In [1]: import numpy as np

In [2]: np.set_printoptions(precision=3, suppress=True, linewidth=100, legacy="1.25")

In [3]: K = np.load("arr.npy")

In [4]: K
Out[4]: 
array([[1.   , 0.5  , 0.25 , 0.125, 0.062],
       [0.5  , 1.   , 0.5  , 0.25 , 0.125],
       [0.25 , 0.5  , 1.   , 0.5  , 0.25 ],
       [0.125, 0.25 , 0.5  , 1.   , 0.5  ],
       [0.062, 0.125, 0.25 , 0.5  , 1.   ]])

In [5]: L = np.linalg.cholesky(K)

In [6]: L @ L.T
Out[6]: 
array([[1.   , 0.5  , 0.25 , 0.125, 0.062],
       [0.5  , 1.   , 0.5  , 0.25 , 0.125],
       [0.25 , 0.5  , 1.   , 0.5  , 0.25 ],
       [0.125, 0.25 , 0.5  , 1.   , 0.5  ],
       [0.062, 0.125, 0.25 , 0.5  , 1.   ]])

In [7]: np.linalg.eigvalsh(K).min() > 0
Out[7]: True

In [8]: L
Out[8]: 
array([[1.   , 0.   , 0.   , 0.   , 0.   ],
       [0.5  , 0.866, 0.   , 0.   , 0.   ],
       [0.25 , 0.433, 0.866, 0.   , 0.   ],
       [0.125, 0.217, 0.433, 0.866, 0.   ],
       [0.062, 0.109, 0.217, 0.433, 0.866]])

In [9]: round(np.prod(np.diag(L)) ** 2, 3), round(np.linalg.det(K), 3)
Out[9]: (0.316, 0.316)

In [10]: np.diag(L) ** 2
Out[10]: array([1.  , 0.75, 0.75, 0.75, 0.75])

In [11]: x = np.array([1, -3, 1, 1, 3])

In [12]: np.einsum("ij,j->i", K, x)
Out[12]: array([ 0.061, -1.375,  1.   ,  2.375,  3.437])

In [13]: K @ np.ones(5)
Out[13]: array([1.937, 2.375, 2.5  , 2.375, 1.937])

In [14]: np.linalg.norm(K @ x) <= np.linalg.norm(K, 2) * np.linalg.norm(x) + 1e-9
Out[14]: True

In [15]: W0 = np.array([[0, -1, -1, -2],
    ...:     [2, 2, 3, 2],
    ...:     [-3, -5, -2, 3],
    ...:     [4, -5, -4, 2],
    ...:     [5, -1, 3, -5],
    ...:     [0, 5, 1, -4]])

In [16]: W0
Out[16]: 
array([[ 0, -1, -1, -2],
       [ 2,  2,  3,  2],
       [-3, -5, -2,  3],
       [ 4, -5, -4,  2],
       [ 5, -1,  3, -5],
       [ 0,  5,  1, -4]])

In [17]: x = np.array([2, 0, 0, 0])

In [18]: h1 = np.maximum(W0 @ x, 0)

In [19]: print(np.tanh(W0 @ x))
[ 0.     0.999 -1.     1.     1.     0.   ]

In [20]: np.maximum(W0 @ (3 * x), 0)
Out[20]: array([ 0, 12,  0, 24, 30,  0])

In [21]: W0.T @ h1
Out[21]: array([ 90, -42,  10, -26])

In [22]: print(np.maximum(W0 @ x, 0) - np.maximum(-W0 @ x, 0))
[ 0  4 -6  8 10  0]

In [23]: h1
Out[23]: array([ 0,  4,  0,  8, 10,  0])

In [24]: data = np.loadtxt("out4.csv", delimiter=",")

In [25]: print(data)
[[-6.728  2.921 -1.661 -0.619  6.562]
 [-6.722  1.685 -6.103  3.662 -1.145]
 [-2.412 -0.352 -5.638  4.636 -6.386]
 [ 6.776 -2.924  1.737  0.561 -6.497]
 [-7.608  2.368 -5.247  2.545  1.583]
 [ 7.7   -2.494  4.959 -2.237 -2.212]
 [ 2.652 -2.073 -2.67   3.446 -8.347]
 [ 7.697 -2.488  4.975 -2.254 -2.178]
 [-2.314  1.976  2.93  -3.586  8.325]
 [ 5.827 -1.178  6.308 -4.155  2.756]
 [ 4.522 -2.556 -1.021  2.475 -8.115]
 [ 7.31  -2.092  5.704 -3.084 -0.372]
 [ 0.238 -1.321 -4.329  4.249 -7.836]
 [-5.164  2.694  0.354 -2.044  7.859]
 [ 7.748 -2.698  4.312 -1.599 -3.398]
 [-1.117 -0.844 -5.066  4.512 -7.212]
 [-7.602  2.361 -5.261  2.561  1.549]
 [-6.756  2.922 -1.705 -0.586  6.524]]

In [26]: # rank 2

In [27]: np.unique(data.round(6), axis=0).shape
Out[27]: (18, 5)

In [28]: round(float(np.trace(np.linalg.pinv(data) @ data)), 3)
Out[28]: 2.0

In [29]: blk = np.stack([W0, -3 * W0, W0[::-1]])

In [30]: blk.sum(axis=0)
Out[30]: 
array([[  0,   7,   3,   0],
       [  1,  -5,  -3,  -9],
       [ 10,   5,   0,  -4],
       [-11,   5,   6,  -1],
       [ -8,   4,  -3,  12],
       [  0, -11,  -3,   6]])

In [31]: np.linalg.matrix_rank(blk)
Out[31]: array([4, 4, 4])

In [32]: np.linalg.matrix_rank(blk.reshape(3, -1))
Out[32]: 2

In [33]: print(np.linalg.norm(blk, axis=(1, 2)))
[15.395 46.184 15.395]

In [34]: (blk @ W0.T).shape
Out[34]: (3, 6, 6)

In [35]: W = np.array([[3, -6, -2, -9],
    ...:     [-5, -2, -4, 2],
    ...:     [-6, 3, -5, 1],
    ...:     [3, 1, 2, 4],
    ...:     [-5, 4, 7, 9]])

In [36]: b = np.array([-3, -1, -1, -1])

In [37]: hid = np.maximum(data @ W + b, 0)

In [38]: (hid > 0).mean(axis=0)
Out[38]: array([0.556, 0.389, 0.389, 0.389])

In [39]: (hid > 0).astype(int)
Out[39]: 
array([[0, 1, 1, 1],
       [1, 1, 1, 1],
       [1, 0, 0, 0],
       [1, 0, 0, 0],
       [0, 1, 1, 1],
       [1, 0, 0, 0],
       [1, 0, 0, 0],
       [1, 0, 0, 0],
       [0, 1, 1, 1],
       [0, 0, 0, 0],
       [1, 0, 0, 0],
       [0, 0, 0, 0],
       [1, 0, 0, 0],
       [0, 1, 1, 1],
       [1, 0, 0, 0],
       [1, 0, 0, 0],
       [0, 1, 1, 1],
       [0, 1, 1, 1]])

In [40]: W2 = np.array([[3, 4], [-7, 8], [-2, -3], [4, -4]])

In [41]: print((hid @ W2).round(6).argmax(axis=1))
[0 0 1 1 0 1 1 1 0 0 1 0 1 0 1 1 0 0]

In [42]: print(W @ W2)
[[ 19   6]
 [ 15 -32]
 [-25  11]
 [ 14  -2]
 [-21 -45]]

In [43]: labels = data[:, 0] > np.median(data[:, 0])

In [44]: f = data[labels].mean(axis=0) - data[~labels].mean(axis=0)

In [45]: np.argsort(-np.abs(f).round(6), kind="stable")
Out[45]: array([0, 4, 2, 1, 3])

In [46]: (((data - data.mean(axis=0)) @ f > 0) == labels).mean()
Out[46]: 1.0

In [47]: f
Out[47]: array([10.766, -3.951,  5.264, -1.52 , -5.984])

In [48]: J = np.load("mat.npy")

In [49]: print(J)
[[ 2  0  0  0  0  0]
 [ 0  1  0  0  0  0]
 [ 0  0 -3  0  0  0]
 [ 0  0  0 -3  0  0]
 [ 0  0  0  0  2  0]
 [ 0  0  0  0  0 -2]]

In [50]: # triangular

In [51]: ev, V = np.linalg.eigh(J)

In [52]: np.unique(ev.round(6) + 0, return_counts=True)[1]
Out[52]: array([2, 1, 1, 2])

In [53]: np.linalg.eigvalsh(J + 2 * np.eye(6))
Out[53]: array([-1., -1.,  0.,  3.,  4.,  4.])

In [54]: ev.sum(), np.trace(J)
Out[54]: (-3.0, -3)

In [55]: V.T @ J @ V
Out[55]: 
array([[-3.,  0.,  0.,  0.,  0.,  0.],
       [ 0., -3.,  0.,  0.,  0.,  0.],
       [ 0.,  0., -2.,  0.,  0.,  0.],
       [ 0.,  0.,  0.,  1.,  0.,  0.],
       [ 0.,  0.,  0.,  0.,  2.,  0.],
       [ 0.,  0.,  0.,  0.,  0.,  2.]])

In [56]: np.linalg.svd(J, compute_uv=False)
Out[56]: array([3., 3., 2., 2., 2., 1.])

In [57]: np.linalg.eigvalsh(J @ J)
Out[57]: array([1., 4., 4., 4., 9., 9.])

In [58]: round(float(np.linalg.det(J)), 3)
Out[58]: -72.0

In [59]: np.flatnonzero(np.linalg.matrix_power((J != 0) + (J.T != 0) + np.eye(6), 6)[2])
Out[59]: array([2])

In [60]: J @ J
Out[60]: 
array([[4, 0, 0, 0, 0, 0],
       [0, 1, 0, 0, 0, 0],
       [0, 0, 9, 0, 0, 0],
       [0, 0, 0, 9, 0, 0],
       [0, 0, 0, 0, 4, 0],
       [0, 0, 0, 0, 0, 4]])

In [61]: feats = np.load("run16.npy")

In [62]: feats
Out[62]: 
array([[1, 2, 6, 8, 2, 8],
       [6, 0, 7, 5, 2, 5],
       [3, 3, 0, 3, 9, 3],
       [1, 8, 8, 4, 4, 6],
       [1, 7, 4, 6, 6, 2],
       [2, 3, 7, 4, 4, 9]])

In [63]: f = np.array([0, 1, 0, 0, 0, 2])

In [64]: other = feats + np.outer(f, np.eye(6)[5])

In [65]: print(np.round(np.linalg.det(other) / np.linalg.det(feats), 3), round(1 + np.linalg.solve(feats, f)[5], 3))
0.011 0.011

In [66]: q, V = np.linalg.qr(feats[:, :2])[0], np.linalg.qr(feats[:, 2:])[0]

In [67]: sig = np.linalg.svd(q.T @ V, compute_uv=False)

In [68]: round(float(np.linalg.norm(q @ q.T - V @ V.T, 2)), 3)
Out[68]: 1.0

In [69]: sig
Out[69]: array([0.999, 0.22 ])

In [70]: theta = np.radians(30)

In [71]: R = np.eye(6)

In [72]: R[3, 3] = R[0, 0] = np.cos(theta)

In [73]: R[3, 0], R[0, 3] = -np.sin(theta), np.sin(theta)

In [74]: R
Out[74]: 
array([[ 0.866,  0.   ,  0.   ,  0.5  ,  0.   ,  0.   ],
       [ 0.   ,  1.   ,  0.   ,  0.   ,  0.   ,  0.   ],
       [ 0.   ,  0.   ,  1.   ,  0.   ,  0.   ,  0.   ],
       [-0.5  ,  0.   ,  0.   ,  0.866,  0.   ,  0.   ],
       [ 0.   ,  0.   ,  0.   ,  0.   ,  1.   ,  0.   ],
       [ 0.   ,  0.   ,  0.   ,  0.   ,  0.   ,  1.   ]])

In [75]: other = feats @ R.T

In [76]: np.abs(other - feats).max(axis=0)
Out[76]: array([3.866, 0.   , 0.   , 3.67 , 0.   , 0.   ])

In [77]: print(np.allclose(np.linalg.norm(feats, axis=1), np.linalg.norm(other, axis=1)))
True

In [78]: print(np.allclose(feats @ feats.T, other @ other.T))
True

In [79]: np.linalg.svd(feats, compute_uv=False), np.linalg.svd(other, compute_uv=False)
Out[79]: 
(array([27.636,  9.687,  6.907,  4.409,  4.26 ,  0.308]),
 array([27.636,  9.687,  6.907,  4.409,  4.26 ,  0.308]))

In [80]: round(np.linalg.norm(feats, 2) / np.linalg.norm(feats), 3)
Out[80]: 0.9

In [81]: np.abs(np.linalg.svd(feats)[2][-1])
Out[81]: array([0.481, 0.456, 0.538, 0.036, 0.417, 0.31 ])

In [82]: Uu, sig, vt = np.linalg.svd(feats, full_matrices=False)

In [83]: (sig > 1e-8).sum()
Out[83]: 6

In [84]: round(float(np.sqrt((sig ** 2).sum())), 3), round(np.linalg.norm(feats), 3)
Out[84]: (30.708, 30.708)

In [85]: np.abs(Uu[:, 0]).round(6).argmax()
Out[85]: 3

In [86]: print(sig / sig[0])
[1.    0.351 0.25  0.16  0.154 0.011]

In [87]: other = np.array([[-1, -1, 3], [2, -2, 3], [2, 2, 2]])

In [88]: F = other + other.T

In [89]: print(F)
[[-2  1  5]
 [ 1 -4  5]
 [ 5  5  4]]

In [90]: # symmetric

In [91]: rng = np.random.default_rng(3917)

In [92]: labels = rng.permutation(3)

In [93]: other = F[:, labels] * rng.choice([-1, 1], 3)

In [94]: other
Out[94]: 
array([[ 2, -5,  1],
       [-1, -5, -4],
       [-5, -4,  5]])

In [95]: Uu, _, vt = np.linalg.svd(F.T @ other)

In [96]: np.round(Uu @ vt, 3) + 0
Out[96]: 
array([[-1.,  0.,  0.],
       [ 0.,  0.,  1.],
       [ 0., -1.,  0.]])

In [97]: M = np.load("case10.npy")

In [98]: M
Out[98]: 
array([[0.333, 0.   , 0.   , 0.333, 0.333, 0.   ],
       [0.   , 0.5  , 0.25 , 0.25 , 0.   , 0.   ],
       [0.333, 0.   , 0.667, 0.   , 0.   , 0.   ],
       [0.   , 0.   , 0.5  , 0.5  , 0.   , 0.   ],
       [0.   , 0.333, 0.   , 0.   , 0.333, 0.333],
       [0.333, 0.   , 0.   , 0.333, 0.   , 0.333]])

In [99]: # rows sum to 1

In [100]: f, r1 = J[3], J[1]

In [101]: f @ f
Out[101]: 9

In [102]: pr = (f @ r1) / (f @ f) * f

In [103]: np.outer(f, r1)
Out[103]: 
array([[ 0,  0,  0,  0,  0,  0],
       [ 0,  0,  0,  0,  0,  0],
       [ 0,  0,  0,  0,  0,  0],
       [ 0, -3,  0,  0,  0,  0],
       [ 0,  0,  0,  0,  0,  0],
       [ 0,  0,  0,  0,  0,  0]])

In [104]: pr
Out[104]: array([ 0.,  0.,  0., -0.,  0.,  0.])

In [105]: print(round(float(np.linalg.norm(f + r1) ** 2 + np.linalg.norm(f - r1) ** 2), 3))
20.0

In [106]: labels = rng.permutation(6)

In [107]: labels
Out[107]: array([0, 5, 4, 3, 2, 1])

In [108]: other = M[labels][:, labels]

In [109]: other
Out[109]: 
array([[0.333, 0.   , 0.333, 0.333, 0.   , 0.   ],
       [0.333, 0.333, 0.   , 0.333, 0.   , 0.   ],
       [0.   , 0.333, 0.333, 0.   , 0.   , 0.333],
       [0.   , 0.   , 0.   , 0.5  , 0.5  , 0.   ],
       [0.333, 0.   , 0.   , 0.   , 0.667, 0.   ],
       [0.   , 0.   , 0.   , 0.25 , 0.25 , 0.5  ]])

In [110]: np.diag(other)
Out[110]: array([0.333, 0.333, 0.333, 0.5  , 0.667, 0.5  ])

In [111]: np.sort(np.abs(np.linalg.eigvals(other)))
Out[111]: array([0.351, 0.351, 0.44 , 0.585, 0.585, 1.   ])

In [112]: E = np.loadtxt("m.csv", delimiter=",")

In [113]: print(E)
[[ 0.  0.  0.  0.]
 [ 0.  0.  0.  0.]
 [ 0. -2.  0.  0.]
 [ 0.  0.  0. -5.]
 [-5.  0.  0.  0.]]

In [114]: def softmax(z):
     ...:     e = np.exp(z - z.max(axis=-1, keepdims=True))
     ...:     return e / e.sum(axis=-1, keepdims=True)
     ...: 

In [115]: print(softmax(E).sum(axis=1))
[1. 1. 1. 1. 1.]

In [116]: softmax(E[0] + 3)
Out[116]: array([0.25, 0.25, 0.25, 0.25])

In [117]: S = E @ E.T / np.sqrt(4)

In [118]: softmax(S).round(6).argmax(axis=1)
Out[118]: array([0, 0, 2, 3, 4])

In [119]: np.round(softmax(S + np.triu(np.full(S.shape, -np.inf), 1)), 3) + 0
Out[119]: 
array([[1.   , 0.   , 0.   , 0.   , 0.   ],
       [0.5  , 0.5  , 0.   , 0.   , 0.   ],
       [0.107, 0.107, 0.787, 0.   , 0.   ],
       [0.   , 0.   , 0.   , 1.   , 0.   ],
       [0.   , 0.   , 0.   , 0.   , 1.   ]])

In [120]: Uu, sig, vt = np.linalg.svd(E)

In [121]: np.argmax(sig[:-1] / (sig[1:] + 1e-6)) + 1
Out[121]: 3

In [122]: sig
Out[122]: array([5., 5., 2., 0.])

In [123]: other = Uu[:, :3] @ np.diag(sig[:3]) @ vt[:3]

In [124]: round(float(np.linalg.norm(E - other, 2)), 3), sig[3]
Out[124]: (0.0, 0.0)
